In [1]: import numpy as np

In [2]: np.set_printoptions(precision=3, suppress=True, linewidth=120)

In [3]: rd = lambda a: np.round(a, 3) + 0

In [4]: K = np.loadtxt("mat.csv", delimiter=",")

In [5]: K
Out[5]: 
array([[ 1.23 ,  5.007,  1.933, -3.082],
       [ 2.119,  0.12 , -1.79 , -2.081],
       [ 3.821, -1.171,  1.351, -3.122],
       [-2.092, -2.354, -0.984,  3.022],
       [ 2.08 ,  3.35 ,  0.969, -1.11 ],
       [-0.446, -1.138,  0.062,  2.435],
       [-1.276, -1.868, -1.442,  1.215],
       [-2.102,  5.711,  0.686,  2.647],
       [ 0.523, -0.044, -1.391,  4.016],
       [-1.926,  0.956, -2.165,  1.591],
       [ 0.474,  0.197,  1.657,  5.204],
       [-0.402,  0.734, -4.124, 10.216],
       [ 0.696,  0.754,  0.849, -4.938]])

In [6]: Xc = (K - K.mean(axis=0)) / K.std(axis=0)

In [7]: np.argwhere(np.abs(Xc) > 2)
Out[7]: 
array([[ 2,  0],
       [ 7,  1],
       [11,  2],
       [11,  3]])

In [8]: beta = np.linalg.lstsq(np.delete(Xc, 0, axis=1), Xc[:, 0])[0]

In [9]: rd(1 - np.var(Xc[:, 0] - np.delete(Xc, 0, axis=1) @ beta))
Out[9]: np.float64(0.291)

In [10]: B = np.array([[1, 2, 0, -2, 0, 4, -4, 2, -3, 1],
    ...:     [-3, 2, -3, -5, 4, 3, 3, 3, -3, 2],
    ...:     [-5, -5, 5, 3, -4, -1, -3, -3, 2, 4],
    ...:     [-5, 3, -1, -2, 3, -4, 0, 0, 5, -3],
    ...:     [-2, 0, 3, -1, 2, 2, -4, 0, 5, 3],
    ...:     [2, -5, 2, 4, 5, 5, -2, 1, -5, 0],
    ...:     [-1, -3, 4, 1, -3, -4, 0, -2, -5, -4],
    ...:     [-2, 2, 5, 4, -2, -4, -4, -1, -3, -1],
    ...:     [3, 3, 3, -3, -2, 1, -2, -3, 1, 0],
    ...:     [3, 1, 0, 1, -1, -4, 2, 3, -4, -3]])

In [11]: mat = np.triu(B)

In [12]: mat
Out[12]: 
array([[ 1,  2,  0, -2,  0,  4, -4,  2, -3,  1],
       [ 0,  2, -3, -5,  4,  3,  3,  3, -3,  2],
       [ 0,  0,  5,  3, -4, -1, -3, -3,  2,  4],
       [ 0,  0,  0, -2,  3, -4,  0,  0,  5, -3],
       [ 0,  0,  0,  0,  2,  2, -4,  0,  5,  3],
       [ 0,  0,  0,  0,  0,  5, -2,  1, -5,  0],
       [ 0,  0,  0,  0,  0,  0,  0, -2, -5, -4],
       [ 0,  0,  0,  0,  0,  0,  0, -1, -3, -1],
       [ 0,  0,  0,  0,  0,  0,  0,  0,  1,  0],
       [ 0,  0,  0,  0,  0,  0,  0,  0,  0, -3]])

In [13]: np.argsort(-np.linalg.norm(mat, axis=0).round(6), kind="stable")[:3]
Out[13]: array([8, 5, 9])

In [14]: rd(np.linalg.norm(mat, 2) / np.linalg.norm(mat))
Out[14]: np.float64(0.638)

In [15]: [round(float(x), 3) for x in np.linalg.svd(mat, compute_uv=False)[:3]]
Out[15]: [13.984, 11.262, 10.041]
